>>> import numpy as np
>>> np.set_printoptions(precision=2, suppress=True, linewidth=120, sign=" ")
>>> rd = lambda a: np.round(a, 2) + 0
>>> m1 = np.load("test11.npy")
>>> print(rd(m1))
[[-0.04  0.48 -0.03  0.42  0.38]
 [-0.89  0.3   0.18  0.11 -0.17]
 [-0.34 -0.19 -0.07 -0.76  0.29]
 [ 0.08 -0.03  0.69 -0.02  0.65]
 [-0.08 -0.51  0.57  0.22 -0.38]
 [ 0.3   0.62  0.41 -0.43 -0.41]]
>>> w1 = np.array([[-9, -2, 5, -5, 2, -8],
...     [2, 4, -3, -9, -9, 0],
...     [1, 1, -9, 3, -5, -7],
...     [9, 4, -9, 2, -5, -3],
...     [8, -8, -1, 4, -7, -5]])
>>> c = np.array([-3, 0, -2, 9, -5, -5])
>>> H = np.maximum(m1 @ w1 + c, 0)
>>> print((H > 0).astype(int))
[[ 1  1  0  1  0  0]
 [ 1  1  0  1  0  1]
 [ 0  0  1  1  0  0]
 [ 1  0  0  1  0  0]
 [ 0  1  0  1  0  0]
 [ 0  1  0  1  0  0]]
>>> print(rd((H > 0).mean(axis=0)))
[ 0.5   0.67  0.17  1.    0.    0.17]
>>> print(np.linalg.matrix_rank(H))
5
>>> cent = np.array([[-1, -2, 2],
...     [0, 0, 2],
...     [-2, -2, 1],
...     [0, 1, 1],
...     [1, 0, -2],
...     [0, 2, 1]])
>>> print((H @ cent).round(6).argmax(axis=1))
[ 2  2  2  2  2  2]
>>> x0 = np.array([1, 2, 1, 3, 3])
>>> target = m1 @ x0
>>> c, lr = np.zeros(5), 1 / np.linalg.norm(m1, 2) ** 2
>>> for i in range(12):
...     c -= lr * m1.T @ (m1 @ c - target)
...     if i % 2 == 0: print(i, round(np.linalg.norm(m1 @ c - target), 2))
... 
0 0.0
2 0.0
4 0.0
6 0.0
8 0.0
10 0.0
>>> print(rd(c))
[ 1.  2.  1.  3.  3.]
>>> print(rd(np.linalg.cond(m1)))
1.0
>>> print(rd(m1.T @ m1))
[[ 1.  0.  0.  0.  0.]
 [ 0.  1.  0.  0.  0.]
 [ 0.  0.  1.  0.  0.]
 [ 0.  0.  0.  1.  0.]
 [ 0.  0.  0.  0.  1.]]
>>> O, R = np.linalg.qr(m1)
>>> print(np.allclose(R.T @ R, m1.T @ m1))
True
>>> print(rd(O.T @ O))
[[ 1.  0.  0.  0.  0.]
 [ 0.  1.  0.  0.  0.]
 [ 0.  0.  1.  0.  0.]
 [ 0.  0.  0.  1.  0.]
 [ 0.  0.  0.  0.  1.]]
>>> print(rd(np.abs(np.diag(R))))
[ 1.  1.  1.  1.  1.]
>>> print(rd(np.trace(O @ O.T)))
5.0
>>> print(rd(O @ R))
[[-0.04  0.48 -0.03  0.42  0.38]
 [-0.89  0.3   0.18  0.11 -0.17]
 [-0.34 -0.19 -0.07 -0.76  0.29]
 [ 0.08 -0.03  0.69 -0.02  0.65]
 [-0.08 -0.51  0.57  0.22 -0.38]
 [ 0.3   0.62  0.41 -0.43 -0.41]]
>>> Y = np.c_[m1[:, :4] @ np.array([[2, 1, 1, 1], [-2, -3, -3, -1], [3, -2, 3, -1], [2, -3, 3, -3]]), np.array([-4, -2, 5, -4, 1, -3])]
>>> print(rd(Y))
[[-0.29 -2.68 -0.3  -1.75 -4.  ]
 [-1.63 -2.46 -0.94 -1.68 -2.  ]
 [-2.05  2.66 -2.28  2.21  5.  ]
 [ 2.25 -1.15  2.17 -0.52 -4.  ]
 [ 3.   -0.34  3.81 -0.8   1.  ]
 [-0.27 -1.1  -1.61  0.55 -3.  ]]
>>> print(np.linalg.matrix_rank(np.c_[m1, Y]))
6
>>> print(rd(np.linalg.norm(Y - m1 @ np.linalg.lstsq(m1, Y)[0], axis=0)))
[ 0.    0.    0.    0.    1.31]
>>> print(rd(np.linalg.norm(np.linalg.qr(m1)[0].T @ Y, axis=0) ** 2 / ((Y ** 2).sum(axis=0) + 1e-12)))
[ 1.    1.    1.    1.    0.98]
>>> data = np.loadtxt("mat.csv", delimiter=",")
>>> print(rd(data))
[[ 0.13 -0.13 -0.03 -0.13  0.03 -0.13  0.03 -0.03  0.13  0.03 -0.18 -0.08  0.08]
 [-0.13  0.13  0.03  0.13 -0.03  0.13 -0.03  0.03 -0.13 -0.03  0.18  0.08 -0.08]
 [-0.03  0.03  0.01  0.03 -0.01  0.03 -0.01  0.01 -0.03 -0.01  0.04  0.02 -0.02]
 [-0.13  0.13  0.03  0.13 -0.03  0.13 -0.03  0.03 -0.13 -0.03  0.18  0.08 -0.08]
 [ 0.03 -0.03 -0.01 -0.03  0.01 -0.03  0.01 -0.01  0.03  0.01 -0.04 -0.02  0.02]
 [-0.13  0.13  0.03  0.13 -0.03  0.13 -0.03  0.03 -0.13 -0.03  0.18  0.08 -0.08]
 [ 0.03 -0.03 -0.01 -0.03  0.01 -0.03  0.01 -0.01  0.03  0.01 -0.04 -0.02  0.02]
 [-0.03  0.03  0.01  0.03 -0.01  0.03 -0.01  0.01 -0.03 -0.01  0.04  0.02 -0.02]
 [ 0.13 -0.13 -0.03 -0.13  0.03 -0.13  0.03 -0.03  0.13  0.03 -0.18 -0.08  0.08]
 [ 0.03 -0.03 -0.01 -0.03  0.01 -0.03  0.01 -0.01  0.03  0.01 -0.04 -0.02  0.02]
 [-0.18  0.18  0.04  0.18 -0.04  0.18 -0.04  0.04 -0.18 -0.04  0.25  0.11 -0.11]
 [-0.08  0.08  0.02  0.08 -0.02  0.08 -0.02  0.02 -0.08 -0.02  0.11  0.05 -0.05]
 [ 0.08 -0.08 -0.02 -0.08  0.02 -0.08  0.02 -0.02  0.08  0.02 -0.11 -0.05  0.05]]
>>> rng = np.random.default_rng(322870)
>>> lab = rng.permutation(13)
>>> print(lab)
[  7   3  10   2  12   9   6  11   1   5   4   8   0]
>>> Y = data[lab][:, lab]
>>> print(np.trace(Y))
1.0
>>> print(np.allclose(Y, data))
False
>>> Uu, sig, vt = np.linalg.svd(data, full_matrices=False)
>>> print(np.sqrt((sig ** 2).sum()), rd(np.linalg.norm(data)))
1.0 1.0
>>> print(rd(np.abs(vt[0])))
[ 0.36  0.36  0.07  0.36  0.07  0.36  0.07  0.07  0.36  0.07  0.5   0.21  0.21]
>>> J = np.load("case16.npy")
>>> print(J)
[[ 1  0  1  2  1  2  0  2  0  2  1  2  2  8  0  1]
 [ 2  2  1  1  2  0  1  2  1  2  2  0  0  0  1  1]
 [ 2  1  0  2  0  1  2  2  2  2  1  1  2  4  2  1]
 [ 0  0  2  2  1  2  1  1  2  2  2  2  1  8  0  2]
 [ 0  1  2  0  0  1  1  2  1  0  2  2  1  8  0  1]
 [ 0  1  1  2  2  0  0  2  1  0  0  1  0  4  1  1]
 [ 2  0  0  2  0  2  2  2  1  0  1  0  2  0  0  1]
 [ 0  1  2  2  2  0  1  1  0  0  0  1  1  4  0  2]
 [ 0  1  2  2  0  2  2  0  1  1  2  2  1  8  1  0]]
>>> Y = J + rng.integers(-2, 3, (9, 1)) @ rng.integers(-2, 3, (1, 16))
>>> print(Y)
[[ 5  2  1 -2  5  2  2  0 -2  0  1  2  0 10 -2  5]
 [-2  0  1  5 -2  0 -1  4  3  4  2  0  2 -2  3 -3]
 [ 4  2  0  0  2  1  3  1  1  1  1  1  1  5  1  3]
 [ 4  2  2 -2  5  2  3 -1  0  0  2  2 -1 10 -2  6]
 [-2  0  2  2 -2  1  0  3  2  1  2  2  2  7  1 -1]
 [ 4  3  1 -2  6  0  2  0 -1 -2  0  1 -2  6 -1  5]
 [ 6  2  0 -2  4  2  4  0 -1 -2  1  0  0  2 -2  5]
 [-2  0  2  4  0  0  0  2  1  1  0  1  2  3  1  0]
 [ 0  1  2  2  0  2  2  0  1  1  2  2  1  8  1  0]]
>>> print(np.abs(Y - J).sum(axis=1))
[ 32  32  16  32  16  32  32  16   0]
>>> print(rd(np.linalg.svd(Y - J, compute_uv=False)))
[ 23.49   0.     0.     0.     0.     0.     0.     0.     0.  ]
>>> def softmax(z):
...     e = np.exp(z - z.max(axis=-1, keepdims=True))
...     return e / e.sum(axis=-1, keepdims=True)
... 
>>> print(rd(softmax(J[7])))
[ 0.01  0.03  0.07  0.07  0.07  0.01  0.03  0.03  0.01  0.01  0.01  0.03  0.03  0.53  0.01  0.07]
>>> print(rd(softmax(10 * J[7])))
[ 0.  0.  0.  0.  0.  0.  0.  0.  0.  0.  0.  0.  0.  1.  0.  0.]
>>> att = J @ J.T / np.sqrt(16)
>>> print(softmax(att).round(6).argmax(axis=1))
[ 0  1  3  3  3  3  6  3  8]
>>> print(rd(softmax(att + np.triu(np.full(att.shape, -np.inf), 1))))
[[ 1.    0.    0.    0.    0.    0.    0.    0.    0.  ]
 [ 0.05  0.95  0.    0.    0.    0.    0.    0.    0.  ]
 [ 0.68  0.    0.32  0.    0.    0.    0.    0.    0.  ]
 [ 0.1   0.    0.    0.9   0.    0.    0.    0.    0.  ]
 [ 0.13  0.    0.    0.44  0.44  0.    0.    0.    0.  ]
 [ 0.31  0.    0.01  0.52  0.15  0.02  0.    0.    0.  ]
 [ 0.08  0.03  0.35  0.08  0.02  0.01  0.45  0.    0.  ]
 [ 0.27  0.    0.    0.57  0.13  0.    0.    0.02  0.  ]
 [ 0.06  0.    0.    0.34  0.05  0.    0.    0.    0.56]]
>>> print(rd(softmax(att)))
[[ 0.57  0.    0.    0.34  0.03  0.    0.    0.    0.06]
 [ 0.03  0.63  0.18  0.07  0.01  0.02  0.02  0.01  0.02]
 [ 0.25  0.    0.12  0.4   0.04  0.    0.    0.    0.19]
 [ 0.08  0.    0.    0.81  0.02  0.    0.    0.    0.08]
 [ 0.1   0.    0.    0.36  0.36  0.    0.    0.    0.17]
 [ 0.27  0.    0.01  0.45  0.13  0.01  0.    0.01  0.13]
 [ 0.07  0.03  0.33  0.07  0.02  0.01  0.43  0.01  0.03]
 [ 0.23  0.    0.    0.49  0.11  0.    0.    0.01  0.14]
 [ 0.06  0.    0.    0.34  0.05  0.    0.    0.    0.56]]
>>> X = np.load("arr.npy")
>>> print(X)
[[-0.01  3.16  1.58  1.6   3.18 -0.06  1.57  3.19 -0.06  3.25]
 [-0.09 -2.29 -1.14 -1.06 -2.34  0.   -1.2  -2.28  0.09 -2.32]
 [ 0.    0.87  0.42  0.43  0.85  0.04  0.39  0.81  0.05  0.83]
 [ 0.01 -1.36 -0.69 -0.73 -1.35 -0.09 -0.76 -1.29  0.03 -1.36]
 [ 0.02 -0.12 -0.08  0.1  -0.11 -0.01 -0.12 -0.11 -0.03 -0.24]
 [-0.1  -2.71 -1.34 -1.31 -2.77  0.   -1.36 -2.75  0.06 -2.66]
 [-0.05 -1.08 -0.48 -0.61 -1.24 -0.08 -0.5  -1.08 -0.07 -1.14]
 [-0.04 -1.   -0.54 -0.46 -1.02  0.01 -0.49 -1.04  0.   -0.95]
 [ 0.08  2.36  1.18  1.18  2.3  -0.07  1.14  2.36 -0.02  2.33]
 [ 0.03  2.35  1.25  1.11  2.29  0.06  1.18  2.33 -0.01  2.29]
 [-0.01 -2.21 -1.2  -1.14 -2.23  0.01 -1.19 -2.24 -0.09 -2.26]
 [-0.04 -0.33 -0.18 -0.24 -0.4  -0.02 -0.24 -0.37  0.06 -0.3 ]
 [ 0.1  -1.81 -0.81 -0.85 -1.84  0.02 -0.88 -1.89 -0.06 -1.8 ]
 [ 0.05  1.24  0.6   0.62  1.22  0.02  0.57  1.18 -0.1   1.23]
 [ 0.11 -1.57 -0.86 -0.91 -1.68  0.02 -0.84 -1.6   0.01 -1.59]
 [-0.05 -0.25 -0.05 -0.11 -0.33  0.01 -0.14 -0.26 -0.06 -0.19]
 [-0.05 -5.09 -2.62 -2.48 -5.1   0.02 -2.51 -5.12 -0.02 -5.1 ]
 [-0.08  3.12  1.65  1.53  3.14  0.02  1.5   3.1  -0.08  3.16]
 [-0.03 -0.7  -0.38 -0.45 -0.79 -0.01 -0.27 -0.72  0.02 -0.75]
 [ 0.04 -2.13 -0.98 -1.   -2.2  -0.02 -1.09 -2.   -0.01 -2.13]
 [-0.1  -2.16 -1.18 -1.09 -2.1   0.04 -1.15 -2.27  0.04 -2.16]
 [-0.04 -0.13 -0.14 -0.01 -0.1  -0.03  0.02  0.05 -0.02  0.  ]
 [-0.08 -1.32 -0.62 -0.7  -1.3   0.03 -0.64 -1.23  0.   -1.21]
 [ 0.01  3.06  1.55  1.5   3.01 -0.03  1.47  2.96 -0.1   3.07]
 [ 0.01 -2.56 -1.27 -1.29 -2.56  0.11 -1.37 -2.57  0.06 -2.54]
 [ 0.    1.33  0.65  0.72  1.24 -0.02  0.66  1.37  0.06  1.34]
 [-0.03  1.33  0.77  0.79  1.36 -0.08  0.77  1.45  0.13  1.42]
 [ 0.03  5.01  2.51  2.59  4.96  0.06  2.54  5.02  0.06  5.08]
 [ 0.05  3.36  1.65  1.8   3.39  0.02  1.64  3.31  0.04  3.35]
 [-0.02  3.03  1.51  1.54  2.89  0.01  1.48  2.98 -0.09  2.92]
 [-0.04  3.34  1.59  1.57  3.32 -0.04  1.64  3.34 -0.04  3.36]
 [ 0.01  3.37  1.72  1.59  3.39  0.04  1.67  3.27  0.02  3.45]
 [ 0.01 -2.55 -1.16 -1.2  -2.48 -0.01 -1.28 -2.47 -0.11 -2.48]]
>>> lab = rng.permutation(10)
>>> Y = X[:, lab] * rng.choice([-1, 1], 10)
>>> print(Y)
[[ 1.57 -3.18  3.19  1.58 -0.01  3.25 -0.06  0.06 -3.16 -1.6 ]
 [-1.2   2.34 -2.28 -1.14 -0.09 -2.32  0.09 -0.    2.29  1.06]
 [ 0.39 -0.85  0.81  0.42  0.    0.83  0.05 -0.04 -0.87 -0.43]
 [-0.76  1.35 -1.29 -0.69  0.01 -1.36  0.03  0.09  1.36  0.73]
 [-0.12  0.11 -0.11 -0.08  0.02 -0.24 -0.03  0.01  0.12 -0.1 ]
 [-1.36  2.77 -2.75 -1.34 -0.1  -2.66  0.06 -0.    2.71  1.31]
 [-0.5   1.24 -1.08 -0.48 -0.05 -1.14 -0.07  0.08  1.08  0.61]
 [-0.49  1.02 -1.04 -0.54 -0.04 -0.95  0.   -0.01  1.    0.46]
 [ 1.14 -2.3   2.36  1.18  0.08  2.33 -0.02  0.07 -2.36 -1.18]
 [ 1.18 -2.29  2.33  1.25  0.03  2.29 -0.01 -0.06 -2.35 -1.11]
 [-1.19  2.23 -2.24 -1.2  -0.01 -2.26 -0.09 -0.01  2.21  1.14]
 [-0.24  0.4  -0.37 -0.18 -0.04 -0.3   0.06  0.02  0.33  0.24]
 [-0.88  1.84 -1.89 -0.81  0.1  -1.8  -0.06 -0.02  1.81  0.85]
 [ 0.57 -1.22  1.18  0.6   0.05  1.23 -0.1  -0.02 -1.24 -0.62]
 [-0.84  1.68 -1.6  -0.86  0.11 -1.59  0.01 -0.02  1.57  0.91]
 [-0.14  0.33 -0.26 -0.05 -0.05 -0.19 -0.06 -0.01  0.25  0.11]
 [-2.51  5.1  -5.12 -2.62 -0.05 -5.1  -0.02 -0.02  5.09  2.48]
 [ 1.5  -3.14  3.1   1.65 -0.08  3.16 -0.08 -0.02 -3.12 -1.53]
 [-0.27  0.79 -0.72 -0.38 -0.03 -0.75  0.02  0.01  0.7   0.45]
 [-1.09  2.2  -2.   -0.98  0.04 -2.13 -0.01  0.02  2.13  1.  ]
 [-1.15  2.1  -2.27 -1.18 -0.1  -2.16  0.04 -0.04  2.16  1.09]
 [ 0.02  0.1   0.05 -0.14 -0.04  0.   -0.02  0.03  0.13  0.01]
 [-0.64  1.3  -1.23 -0.62 -0.08 -1.21  0.   -0.03  1.32  0.7 ]
 [ 1.47 -3.01  2.96  1.55  0.01  3.07 -0.1   0.03 -3.06 -1.5 ]
 [-1.37  2.56 -2.57 -1.27  0.01 -2.54  0.06 -0.11  2.56  1.29]
 [ 0.66 -1.24  1.37  0.65  0.    1.34  0.06  0.02 -1.33 -0.72]
 [ 0.77 -1.36  1.45  0.77 -0.03  1.42  0.13  0.08 -1.33 -0.79]
 [ 2.54 -4.96  5.02  2.51  0.03  5.08  0.06 -0.06 -5.01 -2.59]
 [ 1.64 -3.39  3.31  1.65  0.05  3.35  0.04 -0.02 -3.36 -1.8 ]
 [ 1.48 -2.89  2.98  1.51 -0.02  2.92 -0.09 -0.01 -3.03 -1.54]
 [ 1.64 -3.32  3.34  1.59 -0.04  3.36 -0.04  0.04 -3.34 -1.57]
 [ 1.67 -3.39  3.27  1.72  0.01  3.45  0.02 -0.04 -3.37 -1.59]
 [-1.28  2.48 -2.47 -1.16  0.01 -2.48 -0.11  0.01  2.55  1.2 ]]
>>> Uu, _, vt = np.linalg.svd(X.T @ Y)
>>> print(lab)
[ 6  4  7  2  0  9  8  5  1  3]
>>> print(rd(Uu @ vt))
[[ 0.  0.  0.  0.  1.  0.  0.  0.  0.  0.]
 [ 0.  0.  0.  0.  0.  0.  0.  0. -1.  0.]
 [ 0.  0.  0.  1.  0.  0.  0.  0.  0.  0.]
 [ 0.  0.  0.  0.  0.  0.  0.  0.  0. -1.]
 [ 0. -1.  0.  0.  0.  0.  0.  0.  0.  0.]
 [ 0.  0.  0.  0.  0.  0.  0. -1.  0.  0.]
 [ 1.  0.  0.  0.  0.  0.  0.  0.  0.  0.]
 [ 0.  0.  1.  0.  0.  0.  0.  0.  0.  0.]
 [ 0.  0.  0.  0.  0.  0.  1.  0.  0.  0.]
 [ 0.  0.  0.  0.  0.  1.  0.  0.  0.  0.]]
>>> print(rd(np.linalg.lstsq(X, Y)[0]))
[[ 0.  0.  0.  0.  1.  0.  0.  0.  0.  0.]
 [ 0.  0.  0.  0.  0.  0.  0.  0. -1.  0.]
 [ 0.  0.  0.  1.  0.  0.  0.  0.  0.  0.]
 [ 0.  0.  0.  0.  0.  0.  0.  0.  0. -1.]
 [ 0. -1.  0.  0.  0.  0.  0.  0.  0.  0.]
 [ 0.  0.  0.  0.  0.  0.  0. -1.  0.  0.]
 [ 1.  0.  0.  0.  0.  0.  0.  0.  0.  0.]
 [ 0.  0.  1.  0.  0.  0.  0.  0.  0.  0.]
 [ 0.  0.  0.  0.  0.  0.  1.  0.  0.  0.]
 [ 0.  0.  0.  0.  0.  1.  0.  0.  0.  0.]]
